>>> import numpy as np
>>> from numpy import linalg as LA
>>> np.set_printoptions(suppress=True, linewidth=200)
>>> X = np.loadtxt("dump.csv", delimiter=",")
>>> print(X)
[[1. 0. 0. 0. 0.]
 [2. 2. 0. 0. 0.]
 [2. 2. 1. 0. 0.]
 [2. 2. 0. 0. 0.]
 [0. 2. 2. 2. 0.]]
>>> # triangular: eigenvalues sit on the diagonal
>>> print([round(float(x), 1) for x in LA.svd(X, compute_uv=False)[:3]])
[5.4, 2.9, 0.7]
>>> print(LA.cond(X) > 100)
True
>>> print(np.argsort(-LA.norm(X, axis=0).round(6), kind="stable")[:3])
[1 0 2]
>>> print(LA.matrix_rank(X, rtol=0.1))
3
>>> print(round(float(LA.norm(X, 2) / LA.norm(X)), 1))
0.9
>>> rng = np.random.default_rng(435540)
>>> W0 = np.array([[-1, 1, -1, 0, 0],
...     [1, -3, 2, 1, 3],
...     [2, -3, 1, -3, -1],
...     [0, 2, 0, 1, 0],
...     [0, 2, 1, 1, 1]]) * (rng.random((5, 5)) < 0.3)
>>> print(W0)
[[ 0  1  0  0  0]
 [ 1 -3  2  0  0]
 [ 2  0  0  0  0]
 [ 0  2  0  0  0]
 [ 0  0  1  1  0]]
>>> U, sigma, VT = LA.svd(W0)
>>> print(np.argmax(sigma[:-1] / (sigma[1:] + 1e-6)) + 1)
4
>>> M2 = U[:, :4] @ np.diag(sigma[:4]) @ VT[:4]
>>> print(np.round(LA.norm(W0 - M2) / LA.norm(W0), 1))
0.0
>>> print(LA.matrix_rank(M2))
4
>>> print(round(np.abs(W0 - M2).max(), 1))
0.0
>>> print(round(LA.norm(W0 - M2, 2), 1), sigma[4])
0.0 0.0
>>> print(round(float(np.trace(LA.pinv(W0) @ W0)), 1))
4.0
>>> print(LA.lstsq(W0[:-1].T, W0[-1])[2])
3
>>> print(np.unique(W0.round(6), axis=0).shape)
(5, 5)
>>> hat = np.triu(np.array([[-2, 3, 3, -2, 3],
...     [-1, 0, 3, 2, -3],
...     [3, -3, 1, 3, -1],
...     [-3, 2, -2, 1, 2],
...     [3, -3, -1, -2, -3]]), 1) + np.eye(5)
>>> M2 = hat @ W0 @ LA.inv(hat)
>>> print(round(LA.det(M2), 1))
0.0
>>> print(M2)
[[   9.  -39.   99. -198.  351.]
 [   7.  -20.   38.  -63.   83.]
 [   2.    0.   -7.   24.  -61.]
 [   0.    2.   -4.   10.  -18.]
 [   0.    0.    1.   -2.    5.]]
>>> print(hat @ W0 - W0 @ hat)
[[  9. -13.   6.   1.   3.]
 [  6.   1.   3.  -1. -10.]
 [  0.   0.  -7.   3.  -6.]
 [  0.   0.  -4.  -2.   6.]
 [  0.   0.   0.  -3.  -1.]]
>>> print(LA.matrix_rank(M2))
4
>>> print(np.round(np.poly(M2), 1) + 0)
[ 1.  3. -1. -4.  0.  0.]
>>> M2 = W0 / np.sqrt((W0 ** 2).mean(axis=1, keepdims=True))
>>> print(M2[3].round(1))
[0.  2.2 0.  0.  0. ]
>>> print(W0 - W0.mean(axis=1, keepdims=True))
[[-0.2  0.8 -0.2 -0.2 -0.2]
 [ 1.  -3.   2.   0.   0. ]
 [ 1.6 -0.4 -0.4 -0.4 -0.4]
 [-0.4  1.6 -0.4 -0.4 -0.4]
 [-0.4 -0.4  0.6  0.6 -0.4]]
>>> print(np.round(LA.norm(M2, axis=1), 1))
[2.2 2.2 2.2 2.2 2.2]
>>> data = np.array([[0, 0, 1, 0, 0, 0, 0],
...     [0, 0, 0, 0, 0, 0, 1],
...     [0, 0, 0, 0, 0, 1, 0],
...     [1, 0, 0, 0, 0, 0, 0],
...     [0, 0, 0, 0, 1, 0, 0],
...     [0, 0, 0, 1, 0, 0, 0],
...     [0, 1, 0, 0, 0, 0, 0]])
>>> # columns are unit length and at right angles
>>> M2 = data + rng.integers(-2, 3, (7, 1)) @ rng.integers(-2, 3, (1, 7))
>>> print(M2)
[[ 2 -2  5 -4 -4 -2 -4]
 [ 0  0  0  0  0  0  1]
 [-2  2 -4  4  4  3  4]
 [-1  2 -4  4  4  2  4]
 [ 2 -2  4 -4 -3 -2 -4]
 [-2  2 -4  5  4  2  4]
 [-1  2 -2  2  2  1  2]]
>>> print(LA.matrix_rank(M2 - data, tol=1e-8))
1
>>> print(np.round(LA.svd(M2 - data, compute_uv=False), 1) + 0)
[20.  0.  0.  0.  0.  0.  0.]
>>> print(M2 - data)
[[ 2 -2  4 -4 -4 -2 -4]
 [ 0  0  0  0  0  0  0]
 [-2  2 -4  4  4  2  4]
 [-2  2 -4  4  4  2  4]
 [ 2 -2  4 -4 -4 -2 -4]
 [-2  2 -4  4  4  2  4]
 [-1  1 -2  2  2  1  2]]
>>> print(np.round(LA.svd(data, compute_uv=False), 1))
[1. 1. 1. 1. 1. 1. 1.]
>>> print(np.round(LA.norm(data, axis=0), 1))
[1. 1. 1. 1. 1. 1. 1.]
>>> print(data @ data.T)
[[1 0 0 0 0 0 0]
 [0 1 0 0 0 0 0]
 [0 0 1 0 0 0 0]
 [0 0 0 1 0 0 0]
 [0 0 0 0 1 0 0]
 [0 0 0 0 0 1 0]
 [0 0 0 0 0 0 1]]
>>> print(data.sum(axis=1))
[1 1 1 1 1 1 1]
>>> print(data @ np.ones(7))
[1. 1. 1. 1. 1. 1. 1.]
>>> print(LA.matrix_power(data, 100))
[[1 0 0 0 0 0 0]
 [0 1 0 0 0 0 0]
 [0 0 1 0 0 0 0]
 [0 0 0 1 0 0 0]
 [0 0 0 0 1 0 0]
 [0 0 0 0 0 1 0]
 [0 0 0 0 0 0 1]]
>>> p = np.eye(7)[3]
>>> for _ in range(4):
...     p = p @ data
...     print(p.round(1))
... 
[1. 0. 0. 0. 0. 0. 0.]
[0. 0. 1. 0. 0. 0. 0.]
[0. 0. 0. 0. 0. 1. 0.]
[0. 0. 0. 1. 0. 0. 0.]
>>> print(round(float(LA.det(data)), 1))
1.0
>>> print(np.round(np.sort(LA.eigvals(data).real), 1) + 0)
[-1. -1.  0.  0.  1.  1.  1.]
>>> A = np.load("test12.npy")
>>> print(A)
[[ -0.2 -10.    0.5  -0.4]
 [ -7.1  -5.8  -3.1  -2.4]
 [ -9.1  -0.5  -0.9  -4.1]
 [ -4.2   7.2   0.9   5.5]
 [  4.6  -4.   -7.2  -3.3]
 [ -7.5  -1.8   4.5   4.6]
 [  3.2  -1.   -2.8  -9. ]
 [  5.2   3.5  -7.3  -2.6]
 [  3.3  -6.3   1.2   6.9]
 [ -5.8  -7.9   2.    0.3]
 [  4.3   4.8  -2.6   7.1]
 [  2.2   2.9  -4.5   8.1]]
>>> x0 = np.array([2, 2, 2, 1])
>>> rhs = A @ x0
>>> print(np.round(LA.solve(A.T @ A, A.T @ rhs), 1))
[2. 2. 2. 1.]
>>> print(np.round(LA.pinv(A) @ A, 1) + 0)
[[1. 0. 0. 0.]
 [0. 1. 0. 0.]
 [0. 0. 1. 0.]
 [0. 0. 0. 1.]]
>>> print(np.round(LA.lstsq(A, rhs)[0], 1))
[2. 2. 2. 1.]
>>> rhs = rhs + 0.3 * rng.normal(size=12)
>>> print(rhs.round(1))
[-19.7 -34.2 -25.2  12.6 -16.6  -4.9  -9.9   0.9   3.2 -22.2  20.5   9. ]
>>> c, *_ = LA.lstsq(A, rhs)
>>> print(c.round())
[2. 2. 2. 1.]
>>> print(np.round(A.T @ (rhs - A @ c), 1) + 0)
[0. 0. 0. 0.]
>>> print(round(float(LA.norm(rhs - A @ c)), 1))
1.4
>>> print([round(float(LA.norm(LA.solve(A.T @ A + lam * np.eye(4), A.T @ rhs))), 2) for lam in (0, 1, 10, 100)])
[3.57, 3.55, 3.39, 2.48]
>>> M2 = np.c_[A[:, :3] @ np.array([[0, 0, -4], [-5, -5, 0], [-3, -4, 3]]), np.array([-1, 0, -2, 0, 0, 0, -1, 0, 2, 1, 0, -2])]
>>> print(M2.round(1))
[[ 48.5  48.    2.3  -1. ]
 [ 38.3  41.4  19.1   0. ]
 [  5.2   6.1  33.7  -2. ]
 [-38.7 -39.6  19.5   0. ]
 [ 41.6  48.8 -40.    0. ]
 [ -4.5  -9.   43.5   0. ]
 [ 13.4  16.2 -21.2  -1. ]
 [  4.4  11.7 -42.7   0. ]
 [ 27.9  26.7  -9.6   2. ]
 [ 33.5  31.5  29.2   1. ]
 [-16.2 -13.6 -25.    0. ]
 [ -1.    3.5 -22.3  -2. ]]
>>> print(np.round(LA.norm(M2 - A @ LA.lstsq(A, M2)[0], axis=0), 1) + 0)
[0.  0.  0.  3.2]
>>> arr = np.load("a.npy")
>>> print(arr)
[[0 1 1]
 [1 0 1]
 [1 1 0]]
>>> # symmetric, so the eigenvalues are real
>>> w, vecs = LA.eigh(arr)
>>> print(np.round(vecs.T @ vecs, 1) + 0)
[[1. 0. 0.]
 [0. 1. 0.]
 [0. 0. 1.]]
>>> print(np.round(LA.svd(arr, compute_uv=False), 1))
[2. 1. 1.]
>>> print(w.round(1))
[-1. -1.  2.]
>>> print(arr @ arr)
[[2 1 1]
 [1 2 1]
 [1 1 2]]
>>> print(np.allclose(arr @ arr.T, arr.T @ arr))
True
>>> print((arr - arr.T) / 2)
[[0. 0. 0.]
 [0. 0. 0.]
 [0. 0. 0.]]
>>> print((arr + arr.T) / 2)
[[0. 1. 1.]
 [1. 0. 1.]
 [1. 1. 0.]]
>>> print(np.trace(arr))
0
>>> print(np.allclose(arr, arr.T))
True
>>> U, sigma, VT = LA.svd(arr, full_matrices=False)
>>> print(round(float(np.sqrt((sigma ** 2).sum())), 1), round(float(LA.norm(arr)), 1))
2.4 2.4
>>> print(sigma.round(1))
[2. 1. 1.]
>>> print(np.round(sigma / sigma[0], 1))
[1.  0.5 0.5]
>>> print(np.round(U.T @ arr @ VT.T, 1) + 0)
[[2. 0. 0.]
 [0. 1. 0.]
 [0. 0. 1.]]
>>> print(np.round(VT @ VT.T, 1) + 0)
[[1. 0. 0.]
 [0. 1. 0.]
 [0. 0. 1.]]
>>> print((sigma > 1e-8).sum())
3
>>> print(np.abs(U[:, 0]).round(6).argmax())
0
>>> print(U.shape, sigma.shape, VT.shape)
(3, 3) (3,) (3, 3)
>>> U, sigma, VT = LA.svd(X, full_matrices=False)
>>> print(np.round(np.cumsum(sigma ** 2) / np.sum(sigma ** 2), 1))
[0.8 1.  1.  1.  1. ]
>>> print(U.shape, sigma.shape, VT.shape)
(5, 5) (5,) (5, 5)
>>> print(np.round(U.T @ X @ VT.T, 1) + 0)
[[5.4 0.  0.  0.  0. ]
 [0.  2.9 0.  0.  0. ]
 [0.  0.  0.7 0.  0. ]
 [0.  0.  0.  0.5 0. ]
 [0.  0.  0.  0.  0. ]]
>>> print(np.round(VT @ VT.T, 1) + 0)
[[1. 0. 0. 0. 0.]
 [0. 1. 0. 0. 0.]
 [0. 0. 1. 0. 0.]
 [0. 0. 0. 1. 0.]
 [0. 0. 0. 0. 1.]]
>>> x0 = np.array([0, -3, 1])
>>> h = np.maximum(arr @ x0, 0)
>>> print(np.maximum(arr @ x0, 0) - np.maximum(-arr @ x0, 0))
[-2  1 -3]
>>> print(arr.T @ h)
[1 0 1]
>>> print(arr * (h > 1e-9)[:, None])
[[0 0 0]
 [1 0 1]
 [0 0 0]]
>>> print(np.flatnonzero(h > 1e-9))
[1]
>>> F = np.loadtxt("m.csv", delimiter=",")
>>> print(F)
[[ 4. -2.  3. -3.]
 [-4. -2. -4. -5.]
 [-5.  0. -1. -3.]
 [-5. -1. -1.  3.]
 [ 2.  2. -3.  3.]
 [-4. -2. -4. -5.]
 [-4. -5. -5.  0.]]
>>> # row 5 repeats row 1
>>> hat = F @ LA.solve(F.T @ F, F.T)
>>> print(np.round(hat @ F[:, 2], 1))
[ 3. -4. -1. -1. -3. -4. -5.]
>>> print(np.allclose(hat @ hat, hat))
True
>>> M2 = np.c_[F[:, :1] @ np.array([[4]]), np.array([2, 2, 1, 1, 1, 2, 2])]
>>> print(M2)
[[ 16.   2.]
 [-16.   2.]
 [-20.   1.]
 [-20.   1.]
 [  8.   1.]
 [-16.   2.]
 [-16.   2.]]
>>> print(np.round(LA.lstsq(F, M2[:, 0])[0], 1) + 0)
[4. 0. 0. 0.]
>>> print(np.round(LA.norm(LA.qr(F)[0].T @ M2, axis=0) ** 2 / ((M2 ** 2).sum(axis=0) + 1e-12), 1))
[1.  0.7]
>>> print(np.round(LA.norm(M2 - F @ LA.lstsq(F, M2)[0], axis=0), 1) + 0)
[0.  2.3]
